$ python -q
>>> import numpy as np
>>> import numpy.linalg as la
>>> np.set_printoptions(precision=3, suppress=True, linewidth=120, floatmode="fixed")
>>> X = np.load("block15.npy")
>>> X
array([[ 3.628, -9.966,  2.289,  2.354, -1.278],
       [ 8.928, -1.394,  5.789,  3.417, -2.594],
       [-8.659, -1.528, -4.344, -5.111, -1.333],
       [10.824,  0.003,  5.463, -1.202, -0.485]])
>>> Y = np.array([[1, 4, 5], [-4, 2, 1], [2, 4, -1], [-3, -1, 2], [-5, -1, 4]])
>>> X @ Y
array([[ 47.398,   2.660,   5.481],
       [ 28.801,  55.257,  33.915],
       [ 10.763, -48.624, -56.033],
       [ 27.769,  66.841,  44.316]])
>>> np.einsum("ik,kj->ji", X, Y)
array([[ 47.398,  28.801,  10.763,  27.769],
       [  2.660,  55.257, -48.624,  66.841],
       [  5.481,  33.915, -56.033,  44.316]])
>>> np.vstack([X, Y.T]).shape
(7, 5)
>>> la.matrix_rank(X @ Y)
np.int64(3)
>>> np.einsum("ik,kj->ij", X, Y)
array([[ 47.398,   2.660,   5.481],
       [ 28.801,  55.257,  33.915],
       [ 10.763, -48.624, -56.033],
       [ 27.769,  66.841,  44.316]])
>>> round(float(la.norm(X, 1)), 3), np.round(la.norm(X, np.inf), 3)
(32.039, np.float64(22.122))
>>> round(la.norm(X[3] - X[0]), 3)
np.float64(13.21)
>>> la.norm(X, axis=0)
array([16.882, 10.178,  9.352,  6.692,  3.221])
>>> round(la.norm(X) ** 2 / la.norm(X, 2) ** 2, 3)
np.float64(1.328)
>>> round(float(X[3] @ X[0]), 3)
49.535
>>> np.round(la.norm(X, "nuc"), 3)
np.float64(37.5)
>>> def softmax(z):
...     e = np.exp(z - z.max(axis=-1, keepdims=True))
...     return e / e.sum(axis=-1, keepdims=True)
... 
>>> softmax(X).sum(axis=1)
array([1.000, 1.000, 1.000, 1.000])
>>> np.round(softmax(X[1] + -1), 3) + 0
array([0.955, 0.000, 0.041, 0.004, 0.000])
>>> S = X @ X.T / np.sqrt(5)
>>> softmax(S).round(6).argmax(axis=1)
array([0, 1, 2, 3])
>>> theta = np.radians(60)
>>> Rm = np.eye(5)
>>> Rm[2, 2] = Rm[3, 3] = np.cos(theta)
>>> Rm[2, 3], Rm[3, 2] = -np.sin(theta), np.sin(theta)
>>> Rm
array([[ 1.000,  0.000,  0.000,  0.000,  0.000],
       [ 0.000,  1.000,  0.000,  0.000,  0.000],
       [ 0.000,  0.000,  0.500, -0.866,  0.000],
       [ 0.000,  0.000,  0.866,  0.500,  0.000],
       [ 0.000,  0.000,  0.000,  0.000,  1.000]])
>>> Y = X @ Rm.T
>>> np.allclose(la.norm(X, axis=1), la.norm(Y, axis=1))
True
>>> np.abs(Y - X).max(axis=0)
array([0.000, 0.000, 6.598, 5.332, 0.000])
>>> la.svd(X, compute_uv=False), la.svd(Y, compute_uv=False)
(array([20.000,  9.999,  5.000,  2.501]), array([20.000,  9.999,  5.000,  2.501]))
